>>> import numpy as np
>>> np.set_printoptions(precision=3, suppress=True, linewidth=200)
>>> data = np.array([[0, 0, 0],
...     [0, 0, 0],
...     [5, -8, -9],
...     [0, 0, 0],
...     [-5, 6, 1],
...     [0, 0, 0],
...     [0, 0, 0],
...     [0, 0, 0],
...     [5, -8, -9],
...     [0, -2, -8]])
>>> print(data)
[[ 0  0  0]
 [ 0  0  0]
 [ 5 -8 -9]
 [ 0  0  0]
 [-5  6  1]
 [ 0  0  0]
 [ 0  0  0]
 [ 0  0  0]
 [ 5 -8 -9]
 [ 0 -2 -8]]
>>> # row 1 repeats row 0
>>> Ac = data - data.mean(axis=1)
Traceback (most recent call last):
  File "<python-input-5>", line 1, in <module>
    Ac = data - data.mean(axis=1)
         ~~~~~^~~~~~~~~~~~~~~~~~~
ValueError: operands could not be broadcast together with shapes (10,3) (10,) 
>>> Ac = data - data.mean(axis=0)
>>> left, sv, Vh = np.linalg.svd(Ac, full_matrices=False)
>>> print(Vh[0] * np.sign(Vh[0, np.abs(Vh[0]).argmax()]))
[-0.422  0.644  0.638]
>>> print(np.abs(Vh[0]).argmax())
1
>>> print(np.round(sv ** 2 / (sv ** 2).sum(), 3) + 0)
[0.912 0.088 0.   ]
>>> print(sv.round(3) + 0)
[18.877  5.854  0.   ]
>>> print(np.linalg.matrix_rank(Ac))
2
>>> Ac = data - data.mean(axis=0)
>>> evecs = np.linalg.svd(Ac)[2][:2]
>>> out = Ac - Ac @ evecs.T @ evecs
>>> print((Ac @ evecs.T).std(axis=0))
[5.969 1.851]
>>> print(np.linalg.norm(out, axis=1).round(6).argmax())
0
>>> print(np.round(out.std(axis=0), 3) + 0)
[0. 0. 0.]
>>> M = np.load("sample9.npy")
>>> print(M)
[[ 3. -3.  3.  0.]
 [-3. 11. -9.  0.]
 [ 3. -9. 11.  0.]
 [ 0.  0.  0.  2.]]
>>> print(np.linalg.matrix_rank(M, rtol=0.1))
1
>>> print([round(float(x), 3) for x in np.linalg.svd(M, compute_uv=False)[:3]])
[21.0, 2.0, 2.0]
>>> vec = np.ones(4)
>>> for _ in range(6):
...     vec = M @ vec
...     vec /= np.linalg.norm(vec)
...     print(round(vec @ M @ vec, 3))
... 
13.308
20.883
20.999
21.0
21.0
21.0
>>> print(round(np.linalg.eigvalsh(M)[-1], 3))
21.0
>>> print(vec.round(3) + 0)
[ 0.229 -0.688  0.688  0.   ]
>>> vec = np.array([7, 8, 5, 5])
>>> print((M @ vec).argmax())
1
>>> print(np.linalg.norm(M @ vec) <= np.linalg.norm(M, 2) * np.linalg.norm(vec) + 1e-9)
True
>>> print((M * vec).sum(axis=1))
[12. 22.  4. 10.]
>>> print(np.einsum("ij,j->i", M, vec))
[12. 22.  4. 10.]
>>> print(M @ vec)
[12. 22.  4. 10.]
>>> print(M @ np.ones(4))
[ 3. -1.  5.  2.]
>>> Lm = np.linalg.cholesky(M)
>>> print(np.linalg.eigvalsh(M).min() > 0)
True
>>> print(Lm)
[[ 1.732  0.     0.     0.   ]
 [-1.732  2.828  0.     0.   ]
 [ 1.732 -2.121  1.871  0.   ]
 [ 0.     0.     0.     1.414]]
>>> vec = np.array([2, 1, 0, 2])
>>> rhs = M @ vec
>>> print(rhs)
[ 3.  5. -3.  4.]
>>> print(np.linalg.solve(M, rhs))
[2. 1. 0. 2.]
>>> print(np.linalg.solve(M, rhs + M[:, 0]))
[3. 1. 0. 2.]
>>> F = np.load("out9.npy")
>>> print(F)
[[-1.706 -1.674  4.392]
 [-0.284 -4.627 -1.874]
 [ 4.691 -0.889  1.483]]
>>> out = F / np.sqrt((F ** 2).mean(axis=1, keepdims=True))
>>> print(np.linalg.matrix_rank(out) == np.linalg.matrix_rank(F))
True
>>> out = F / np.linalg.norm(F, axis=1, keepdims=True)
>>> gram = out @ out.T
>>> print(np.argwhere(np.triu(np.abs(gram) > 0.95, 1)))
[]
>>> ang = np.radians(120)
>>> r_ = np.eye(3)
>>> r_[1, 1] = r_[0, 0] = np.cos(ang)
>>> r_[1, 0], r_[0, 1] = -np.sin(ang), np.sin(ang)
>>> print(r_)
[[-0.5    0.866  0.   ]
 [-0.866 -0.5    0.   ]
 [ 0.     0.     1.   ]]
>>> out = F @ r_.T
>>> print(np.allclose(F @ F.T, out @ out.T))
True
>>> print(np.abs(out - F).max(axis=0))
[7.807 7.187 0.   ]
>>> print(np.linalg.svd(F, compute_uv=False), np.linalg.svd(out, compute_uv=False))
[5. 5. 5.] [5. 5. 5.]
>>> print(np.allclose(np.linalg.norm(F, axis=1), np.linalg.norm(out, axis=1)))
True
